$ ipython --no-banner

In [1]: import numpy as np

In [2]: import numpy.linalg as la

In [3]: np.set_printoptions(suppress=True, linewidth=160)

In [4]: rng = np.random.default_rng(62882)

In [5]: theta = rng.uniform(0, 2 * np.pi, 15)

In [6]: O, _ = la.qr(np.array([[1.4, -0.6], [0.2, 0.1], [1.1, 0.7], [0.0, 0.6]]))

In [7]: feats = 10 * np.c_[np.cos(theta), np.sin(theta)] @ O.T

In [8]: feats.round(2)
Out[8]: 
array([[ 9.34,  0.57,  2.51, -2.47],
       [ 8.67, -0.17, -2.06, -4.54],
       [-9.39, -0.32, -0.96,  3.29],
       [-8.52,  0.22,  2.39,  4.65],
       [ 4.17,  1.43,  8.56,  2.71],
       [-8.35, -1.  , -5.37,  0.61],
       [-7.61,  0.49,  3.97,  5.1 ],
       [ 8.13, -0.35, -3.15, -4.89],
       [ 9.06,  0.02, -0.93, -4.13],
       [ 8.7 ,  0.91,  4.73, -1.08],
       [-6.13, -1.33, -7.65, -1.45],
       [-7.76, -1.13, -6.2 , -0.05],
       [-9.24, -0.14,  0.2 ,  3.82],
       [ 9.39,  0.48,  1.97, -2.77],
       [ 3.43,  1.45,  8.75,  3.1 ]])

In [9]: Uu, sv, VT = la.svd(feats)

In [10]: evecs = VT[:(sv > 1e-8).sum()]

In [11]: x = feats[1] + 2 * feats[4] + rng.integers(2) * np.eye(4)[2]

In [12]: print(x.round(2))
[17.01  2.7  16.06  0.87]

In [13]: la.matrix_rank(np.vstack([feats, x]))
Out[13]: np.int64(3)

In [14]: np.allclose(evecs.T @ evecs @ x, x)
Out[14]: False

In [15]: round(float(la.norm(x - evecs.T @ evecs @ x)), 2)
Out[15]: 0.45

In [16]: X = np.loadtxt("dump.csv", delimiter=",")

In [17]: X
Out[17]: 
array([[ -1.91,   0.7 ,  -3.06,   0.04],
       [  0.73,   0.08,  -1.49,   0.07],
       [  1.73,   0.4 ,  16.79,  -0.08],
       [ -2.11,   0.29,   7.31,   0.11],
       [ -3.53,   0.19,  -1.38,   0.07],
       [  1.28,  -0.23, -14.42,  -0.07],
       [ -1.17,  -0.01,  13.95,   0.01],
       [ -2.16,  -0.25,  -5.  ,  -0.07],
       [ -1.06,  -0.11,   9.67,   0.01],
       [  0.52,  -0.13,  13.5 ,  -0.15],
       [  3.09,  -0.22,  -9.64,  -0.01],
       [  0.13,  -0.09,  24.17,  -0.01],
       [  0.98,   0.19,  -4.3 ,  -0.01],
       [  3.51,  -1.26,  -1.23,   0.12],
       [  0.67,  -0.07,  22.2 ,   0.05],
       [ -0.86,  -0.16,   2.67,   0.03],
       [ -0.95,   0.15,   5.74,  -0.01],
       [  1.04,  -0.31,  14.71,  -0.02],
       [ -0.18,   0.31,  15.98,   0.04],
       [  1.11,   0.03, -13.82,   0.1 ],
       [  0.84,  -0.27, -14.55,  -0.13],
       [  0.45,   0.74,  -5.04,  -0.16],
       [ -0.87,   0.54,   3.25,   0.01],
       [  1.07,   0.38, -13.25,  -0.01],
       [ -1.7 ,  -0.09,   5.56,   0.  ],
       [  6.03,  -0.55, -13.69,   0.08],
       [  1.95,  -0.12, -13.09,  -0.09]])

In [18]: T = np.stack([X, 5 * X, X[::-1]])

In [19]: print(la.matrix_rank(T.reshape(3, -1)))
2

In [20]: T.shape
Out[20]: (3, 27, 4)

In [21]: print(la.matrix_rank(T))
[4 4 4]
